% ipython --no-banner

In [1]: import numpy as np

In [2]: np.set_printoptions(precision=2, suppress=True, linewidth=100, floatmode="fixed")

In [3]: rd = lambda a: np.round(a, 2) + 0

In [4]: data = np.array([[-1.0, 0.0, 0.0, 0.0, 0.0, 0.0, 0.0, 0.0],
   ...:     [0.0, 3.0, 5.0, -1.0, 4.0, -1.0, -5.0, -1.0],
   ...:     [0.0, -3.0, 5.0, 4.0, -3.0, -2.0, -3.0, -1.0],
   ...:     [0.0, 3.0, 0.0, -1.0, -1.0, -4.0, 3.0, -5.0],
   ...:     [0.0, -5.0, 0.0, -1.0, 2.0, -2.0, 0.0, -2.0],
   ...:     [0.0, -5.0, -4.0, 2.0, -5.0, 4.0, -2.0, -2.0],
   ...:     [0.0, -3.0, -2.0, 1.0, 0.0, 0.0, -4.0, 2.0],
   ...:     [0.0, 5.0, -4.0, 0.0, -4.0, 2.0, -2.0, -5.0]])

In [5]: th = np.radians(180)

In [6]: R = np.eye(8)

In [7]: R[7, 7] = R[2, 2] = np.cos(th)

In [8]: R[7, 2], R[2, 7] = -np.sin(th), np.sin(th)

In [9]: rd(R)
Out[9]: 
array([[ 1.00,  0.00,  0.00,  0.00,  0.00,  0.00,  0.00,  0.00],
       [ 0.00,  1.00,  0.00,  0.00,  0.00,  0.00,  0.00,  0.00],
       [ 0.00,  0.00, -1.00,  0.00,  0.00,  0.00,  0.00,  0.00],
       [ 0.00,  0.00,  0.00,  1.00,  0.00,  0.00,  0.00,  0.00],
       [ 0.00,  0.00,  0.00,  0.00,  1.00,  0.00,  0.00,  0.00],
       [ 0.00,  0.00,  0.00,  0.00,  0.00,  1.00,  0.00,  0.00],
       [ 0.00,  0.00,  0.00,  0.00,  0.00,  0.00,  1.00,  0.00],
       [ 0.00,  0.00,  0.00,  0.00,  0.00,  0.00,  0.00, -1.00]])

In [10]: A2 = data @ R.T

In [11]: np.abs(A2 - data).max(axis=0)
Out[11]: array([ 0.00,  0.00, 10.00,  0.00,  0.00,  0.00,  0.00, 10.00])

In [12]: rd(A2)
Out[12]: 
array([[-1.00,  0.00,  0.00,  0.00,  0.00,  0.00,  0.00,  0.00],
       [ 0.00,  3.00, -5.00, -1.00,  4.00, -1.00, -5.00,  1.00],
       [ 0.00, -3.00, -5.00,  4.00, -3.00, -2.00, -3.00,  1.00],
       [ 0.00,  3.00,  0.00, -1.00, -1.00, -4.00,  3.00,  5.00],
       [ 0.00, -5.00,  0.00, -1.00,  2.00, -2.00,  0.00,  2.00],
       [ 0.00, -5.00,  4.00,  2.00, -5.00,  4.00, -2.00,  2.00],
       [ 0.00, -3.00,  2.00,  1.00,  0.00,  0.00, -4.00, -2.00],
       [ 0.00,  5.00,  4.00,  0.00, -4.00,  2.00, -2.00,  5.00]])

In [13]: rd(np.linalg.det(R)), np.trace(R)
Out[13]: (np.float64(1.0), np.float64(4.0))

In [14]: np.allclose(data @ data.T, A2 @ A2.T)
Out[14]: True

In [15]: np.allclose(data @ data.T, data.T @ data)
Out[15]: False

In [16]: np.allclose(data, data.T)
Out[16]: False

In [17]: data @ data
Out[17]: 
array([[  1.00,   0.00,   0.00,   0.00,   0.00,   0.00,   0.00,   0.00],
       [  0.00, -14.00,  58.00,   7.00,  15.00, -23.00,  -9.00, -14.00],
       [  0.00,  17.00,  28.00,  15.00, -23.00, -27.00,  30.00, -13.00],
       [  0.00,  -3.00,  45.00,  -6.00,  51.00, -23.00, -12.00,  43.00],
       [  0.00, -28.00,  -9.00,   0.00,   3.00,  -7.00,  30.00,  20.00],
       [  0.00,   4.00, -49.00,  -2.00, -32.00,  27.00,  47.00,   7.00],
       [  0.00,  22.00, -25.00, -10.00, -15.00,   7.00,  36.00, -18.00],
       [  0.00,  18.00,  21.00, -15.00,  34.00,   9.00,   1.00,  24.00]])

In [18]: A2 = data[0, 0] * data[1:] - np.outer(data[1:, 0], data[0])

In [19]: A2
Out[19]: 
array([[ 0.00, -3.00, -5.00,  1.00, -4.00,  1.00,  5.00,  1.00],
       [ 0.00,  3.00, -5.00, -4.00,  3.00,  2.00,  3.00,  1.00],
       [ 0.00, -3.00, -0.00,  1.00,  1.00,  4.00, -3.00,  5.00],
       [ 0.00,  5.00, -0.00,  1.00, -2.00,  2.00, -0.00,  2.00],
       [ 0.00,  5.00,  4.00, -2.00,  5.00, -4.00,  2.00,  2.00],
       [ 0.00,  3.00,  2.00, -1.00, -0.00, -0.00,  4.00, -2.00],
       [ 0.00, -5.00,  4.00, -0.00,  4.00, -2.00,  2.00,  5.00]])

In [20]: np.linalg.matrix_rank(A2), np.linalg.matrix_rank(data)
Out[20]: (np.int64(7), np.int64(8))

In [21]: np.flatnonzero(~A2.round(6).any(axis=1))
Out[21]: array([], dtype=int64)

In [22]: X = np.array([[-1.2, 0.2, -1.2],
    ...:     [2.0, 0.5, -0.7],
    ...:     [-0.9, -0.3, 0.5],
    ...:     [-0.1, -0.9, 0.6],
    ...:     [-1.2, -1.3, 1.0],
    ...:     [1.0, -0.4, -1.9],
    ...:     [-0.7, 0.1, 0.9],
    ...:     [0.7, -0.1, 0.4],
    ...:     [0.9, 1.0, 2.0],
    ...:     [0.3, 0.4, 1.0],
    ...:     [1.1, -2.3, -0.2],
    ...:     [1.3, -1.7, -1.0],
    ...:     [0.7, -1.0, 0.1],
    ...:     [-0.3, 0.3, 2.3],
    ...:     [-0.9, -0.4, 0.7],
    ...:     [0.6, 0.3, -1.0],
    ...:     [1.2, -0.8, -1.0],
    ...:     [-0.6, -0.1, 0.7],
    ...:     [1.7, 0.6, 0.6],
    ...:     [-0.5, -0.4, 0.2],
    ...:     [0.6, 2.3, -0.6],
    ...:     [-0.7, 1.2, 1.0]])

In [23]: X[2] *= 20

In [24]: X
Out[24]: 
array([[ -1.20,   0.20,  -1.20],
       [  2.00,   0.50,  -0.70],
       [-18.00,  -6.00,  10.00],
       [ -0.10,  -0.90,   0.60],
       [ -1.20,  -1.30,   1.00],
       [  1.00,  -0.40,  -1.90],
       [ -0.70,   0.10,   0.90],
       [  0.70,  -0.10,   0.40],
       [  0.90,   1.00,   2.00],
       [  0.30,   0.40,   1.00],
       [  1.10,  -2.30,  -0.20],
       [  1.30,  -1.70,  -1.00],
       [  0.70,  -1.00,   0.10],
       [ -0.30,   0.30,   2.30],
       [ -0.90,  -0.40,   0.70],
       [  0.60,   0.30,  -1.00],
       [  1.20,  -0.80,  -1.00],
       [ -0.60,  -0.10,   0.70],
       [  1.70,   0.60,   0.60],
       [ -0.50,  -0.40,   0.20],
       [  0.60,   2.30,  -0.60],
       [ -0.70,   1.20,   1.00]])

In [25]: vec = np.array([1, 2, 2])

In [26]: rhs = X @ vec

In [27]: rd(rhs)
Out[27]: 
array([ -3.20,   1.60, -10.00,  -0.70,  -1.80,  -3.60,   1.30,   1.30,   6.90,   3.10,  -3.90,
        -4.10,  -1.10,   4.90,  -0.30,  -0.80,  -2.40,   0.60,   4.10,  -0.90,   4.00,   3.70])

In [28]: rd(np.linalg.pinv(X) @ X)
Out[28]: 
array([[1.00, 0.00, 0.00],
       [0.00, 1.00, 0.00],
       [0.00, 0.00, 1.00]])

In [29]: rng = np.random.default_rng(640)

In [30]: rhs = rhs + 0.1 * rng.normal(size=22)

In [31]: rd(rhs)
Out[31]: 
array([ -3.13,   1.53, -10.05,  -0.72,  -1.91,  -3.68,   1.10,   1.05,   6.95,   3.17,  -3.85,
        -3.95,  -0.87,   4.85,  -0.08,  -0.74,  -2.29,   0.67,   4.03,  -0.89,   3.97,   3.60])

In [32]: coef, *_ = np.linalg.lstsq(X, rhs)

In [33]: rd(np.linalg.norm(rhs - X @ coef))
Out[33]: np.float64(0.53)

In [34]: [round(float(np.linalg.norm(np.linalg.solve(X.T @ X + lam * np.eye(3), X.T @ rhs))), 2) for lam in (0, 1, 10, 100)]
Out[34]: [2.97, 2.85, 2.11, 0.67]

In [35]: rd(coef)
Out[35]: array([1.00, 1.97, 1.98])

In [36]: coef.round()
Out[36]: array([1.00, 2.00, 2.00])
